$ python -q
>>> import numpy as np
>>> import numpy.linalg as la
>>> np.set_printoptions(suppress=True, linewidth=160)
>>> def tidy(a):
...     return np.round(a, 2) + 0
... 
>>> arr = np.loadtxt("x.csv", delimiter=",")
>>> arr
array([[ 7., -6.,  8.,  7.,  1.,  3.,  5., -9., -2., -7.,  8.,  0.,  6.,  8.],
       [-2., -2.,  3.,  3., -8., -4., -7.,  1.,  5.,  7.,  9.,  8., -4., -9.],
       [ 4.,  0.,  2., -6.,  8.,  3.,  5.,  6.,  1., -1.,  1.,  5., -1.,  0.],
       [ 5., -7.,  5., -7., -4.,  0., -2.,  0.,  1.,  7., -9., -6.,  8., -8.],
       [-6.,  0., -8., -5.,  4.,  5.,  2.,  5.,  5., -8.,  8.,  7.,  0.,  1.],
       [-6.,  1.,  7.,  6., -3.,  8.,  0., -8.,  6.,  6.,  4., -3.,  2.,  4.],
       [ 4.,  9.,  4., -7.,  6.,  7., -3., -6.,  5.,  2., -2.,  8.,  5.,  4.],
       [ 6.,  8.,  8.,  1.,  3.,  8.,  1., -3.,  9.,  3., -7., -1.,  2.,  1.],
       [ 2., -7., -5., -2., -9., -3., -5., -7., -4.,  7.,  4., -4.,  5., -7.],
       [-2.,  2., -1., -4., -6., -9.,  2., -3.,  4., -9., -6., -7., -8.,  2.],
       [ 7., -4.,  6., -1.,  1., -3., -8., -8.,  0., -6.,  0.,  4.,  8., -3.],
       [ 8., -8., -3., -9.,  9.,  3.,  1., -1.,  5., -7., -2.,  6., -9.,  2.],
       [-4.,  0.,  2.,  9., -2.,  1.,  5.,  1.,  1., -7., -8., -1., -3.,  7.],
       [-9.,  6.,  4.,  8.,  6., -8.,  6.,  9.,  8.,  8.,  1.,  6., -1., -8.]])
>>> T = np.stack([arr, -3 * arr, arr[::-1]])
>>> la.matrix_rank(T)
array([14, 14, 14])
>>> tidy(la.norm(T, axis=(1, 2)))
array([ 76.99, 230.96,  76.99])
>>> (T @ arr.T).shape
(3, 14, 14)
>>> la.matrix_rank(T.reshape(3, -1))
np.int64(2)
>>> out = arr / np.sqrt((arr ** 2).mean(axis=1, keepdims=True))
>>> la.matrix_rank(arr - arr.mean(axis=1, keepdims=True))
np.int64(13)
>>> tidy(out[8])
array([ 0.37, -1.28, -0.92, -0.37, -1.65, -0.55, -0.92, -1.28, -0.73,  1.28,  0.73, -0.73,  0.92, -1.28])
>>> tidy(la.norm(out, axis=1))
array([3.74, 3.74, 3.74, 3.74, 3.74, 3.74, 3.74, 3.74, 3.74, 3.74, 3.74, 3.74, 3.74, 3.74])
>>> la.matrix_rank(out) == la.matrix_rank(arr)
np.True_
>>> rng = np.random.default_rng(41)
>>> idx = rng.permutation(14)
>>> idx
array([ 5, 12,  8,  9,  2,  0,  1, 11, 10,  3,  4, 13,  6,  7])
>>> out = arr[idx][:, idx]
>>> tidy(np.sort(np.abs(la.eigvals(out))))
array([ 3.63,  3.83,  9.81,  9.81, 11.73, 11.73, 16.59, 16.59, 18.48, 18.48, 19.46, 19.46, 21.16, 21.16])
>>> np.trace(out)
np.float64(-12.0)
>>> np.allclose(out, arr)
False
